$ python -q
>>> import numpy as np
>>> np.set_printoptions(suppress=True, linewidth=200)
>>> tidy = lambda a: np.round(a, 2) + 0
>>> rng = np.random.default_rng(967430)
>>> X = np.eye(6, dtype=int)[rng.permutation(6)] * np.array([2, 0, -3, -2, -1, -2])
>>> X
array([[ 0,  0,  0, -2,  0,  0],
       [ 0,  0, -3,  0,  0,  0],
       [ 2,  0,  0,  0,  0,  0],
       [ 0,  0,  0,  0, -1,  0],
       [ 0,  0,  0,  0,  0, -2],
       [ 0,  0,  0,  0,  0,  0]])
>>> np.linalg.lstsq(X[:-1].T, X[-1])[2]
np.int32(5)
>>> A2 = np.array([[2, 2, 2], [3, 0, 3], [5, 0, 3], [1, 1, 3], [1, 0, 2], [0, 4, 5]])
>>> np.linalg.matrix_rank(np.vstack([X, A2.T]))
np.int64(6)
>>> np.linalg.matrix_rank(X @ A2)
np.int64(3)
>>> np.vstack([X, A2.T]).shape
(9, 6)
>>> left, s, VT = np.linalg.svd(X)
>>> s
array([3., 2., 2., 2., 1., 0.])
>>> np.argmax(s[:-1] / (s[1:] + 1e-6)) + 1
np.int64(5)
>>> A2 = left[:, :5] @ np.diag(s[:5]) @ VT[:5]
>>> A2
array([[ 0.,  0.,  0., -2.,  0.,  0.],
       [ 0.,  0., -3.,  0.,  0.,  0.],
       [ 2.,  0.,  0.,  0.,  0.,  0.],
       [ 0.,  0.,  0.,  0., -1.,  0.],
       [ 0.,  0.,  0.,  0.,  0., -2.],
       [ 0.,  0.,  0.,  0.,  0.,  0.]])
>>> np.linalg.matrix_rank(A2)
np.int64(5)
>>> tidy(np.linalg.norm(X - A2, 2)), s[5]
(np.float64(0.0), np.float64(0.0))
>>> left, s, VT = np.linalg.svd(X)
>>> evecs = VT[:(s > 1e-8).sum()]
>>> x = X[5] + -3 * X[4] + rng.integers(2) * np.eye(6)[4]
>>> x
array([0., 0., 0., 0., 1., 6.])
>>> np.allclose(evecs.T @ evecs @ x, x)
True
>>> np.diag(evecs.T @ evecs)
array([1., 0., 1., 1., 1., 1.])
>>> tidy(np.linalg.norm(x - evecs.T @ evecs @ x))
np.float64(0.0)
>>> np.linalg.matrix_rank(np.vstack([X, x]))
np.int64(5)
>>> evecs.T @ evecs
array([[1., 0., 0., 0., 0., 0.],
       [0., 0., 0., 0., 0., 0.],
       [0., 0., 1., 0., 0., 0.],
       [0., 0., 0., 1., 0., 0.],
       [0., 0., 0., 0., 1., 0.],
       [0., 0., 0., 0., 0., 1.]])
>>> tidy(np.linalg.norm(X, axis=0))
array([2., 0., 3., 2., 1., 2.])
>>> X[:, 0] @ X[:, 5]
np.int64(0)
>>> M = np.load("data.npy")
>>> M
array([[-0.2 ,  0.4 , -2.4 ,  0.4 ,  0.9 , -1.8 , -0.1 , -2.3 ,  0.2 , -1.6 ,  0.3 , -0.3 ],
       [ 1.8 , -0.4 , -0.5 ,  1.3 ,  0.2 ,  1.4 ,  0.3 , -0.3 , -1.1 ,  0.3 , -1.7 , -0.5 ],
       [-0.1 , -0.4 ,  0.9 ,  0.1 ,  0.4 , -1.4 , -1.9 ,  0.3 , -2.  ,  0.  , -0.8 ,  0.5 ],
       [-0.2 ,  0.3 ,  0.  ,  0.  ,  0.4 , -0.3 , -0.2 ,  0.1 , -0.4 ,  1.2 ,  0.3 ,  2.6 ],
       [ 1.8 , -0.2 ,  0.4 ,  0.1 , -1.  ,  0.6 , -0.6 , -1.8 ,  0.5 , -1.9 ,  0.5 ,  0.7 ],
       [-0.3 , -1.5 , -0.4 ,  0.7 , -1.2 , -0.1 , -0.5 , -0.1 ,  0.6 ,  0.5 ,  1.2 ,  1.  ],
       [ 0.1 ,  0.1 , -0.8 , -0.7 ,  0.9 , -0.2 ,  1.1 ,  0.1 , -1.5 , -0.3 ,  0.8 , -0.8 ],
       [ 0.11,  0.12, -0.84, -0.62,  0.88, -0.15,  1.  ,  0.12, -1.47, -0.38,  0.76, -0.74],
       [ 0.2 ,  0.1 , -1.8 , -0.6 , -0.4 , -0.3 ,  0.6 , -2.2 , -1.5 ,  1.1 ,  0.4 , -0.4 ]])
>>> left, s, VT = np.linalg.svd(M)
>>> tidy(s)
array([5.31, 4.27, 3.9 , 3.56, 3.19, 2.38, 2.1 , 1.75, 0.08])
>>> A2 = left[:, :8] @ np.diag(s[:8]) @ VT[:8]
>>> tidy(np.linalg.norm(M - A2, 2)), tidy(s[8])
(np.float64(0.08), np.float64(0.08))
>>> np.linalg.matrix_rank(A2)
np.int64(8)
>>> np.linalg.matrix_rank(M, rtol=0.1)
np.int64(8)
>>> np.linalg.cond(M) > 100
np.False_
>>> A2 = np.array([[1, 0],
...     [-1, 1],
...     [-3, 1],
...     [3, 3],
...     [3, 1],
...     [1, 2],
...     [0, 0],
...     [2, 2],
...     [-1, 2],
...     [3, -2],
...     [0, -3],
...     [0, 1]])
>>> np.linalg.matrix_rank(np.vstack([M, A2.T]))
np.int64(11)
>>> tidy(np.einsum("ij,ij->i", M, M))
array([18.25, 11.96, 11.7 ,  8.88, 13.01,  7.75,  6.84,  6.36, 12.88])
>>> tidy(M @ A2)
array([[ -0.9 ,  -5.7 ],
       [ 11.  ,   7.2 ],
       [  0.3 ,  -2.1 ],
       [  4.6 ,  -1.2 ],
       [-11.1 ,   1.1 ],
       [  1.5 ,  -3.8 ],
       [  3.6 ,  -7.7 ],
       [  3.71,  -6.96],
       [  2.6 , -15.7 ]])
>>> tidy(np.linalg.norm(M[4], 1)), tidy(np.linalg.norm(M[4], np.inf))
(np.float64(10.1), np.float64(1.9))
>>> tidy(np.linalg.norm(M[4] - M[6]))
np.float64(4.97)
>>> tidy(np.linalg.norm(M) ** 2 / np.linalg.norm(M, 2) ** 2)
np.float64(3.47)
>>> np.allclose(X @ X.T, X.T @ X)
False
>>> np.linalg.matrix_power(X, 4)
array([[  0,   0,   0,   0,   0,   0],
       [  0,   0,   0,   0, -12,   0],
       [  0,   0,   0,   0,   0,  -8],
       [  0,   0,   0,   0,   0,   0],
       [  0,   0,   0,   0,   0,   0],
       [  0,   0,   0,   0,   0,   0]])
>>> (X + X.T) / 2
array([[ 0. ,  0. ,  1. , -1. ,  0. ,  0. ],
       [ 0. ,  0. , -1.5,  0. ,  0. ,  0. ],
       [ 1. , -1.5,  0. ,  0. ,  0. ,  0. ],
       [-1. ,  0. ,  0. ,  0. , -0.5,  0. ],
       [ 0. ,  0. ,  0. , -0.5,  0. , -1. ],
       [ 0. ,  0. ,  0. ,  0. , -1. ,  0. ]])
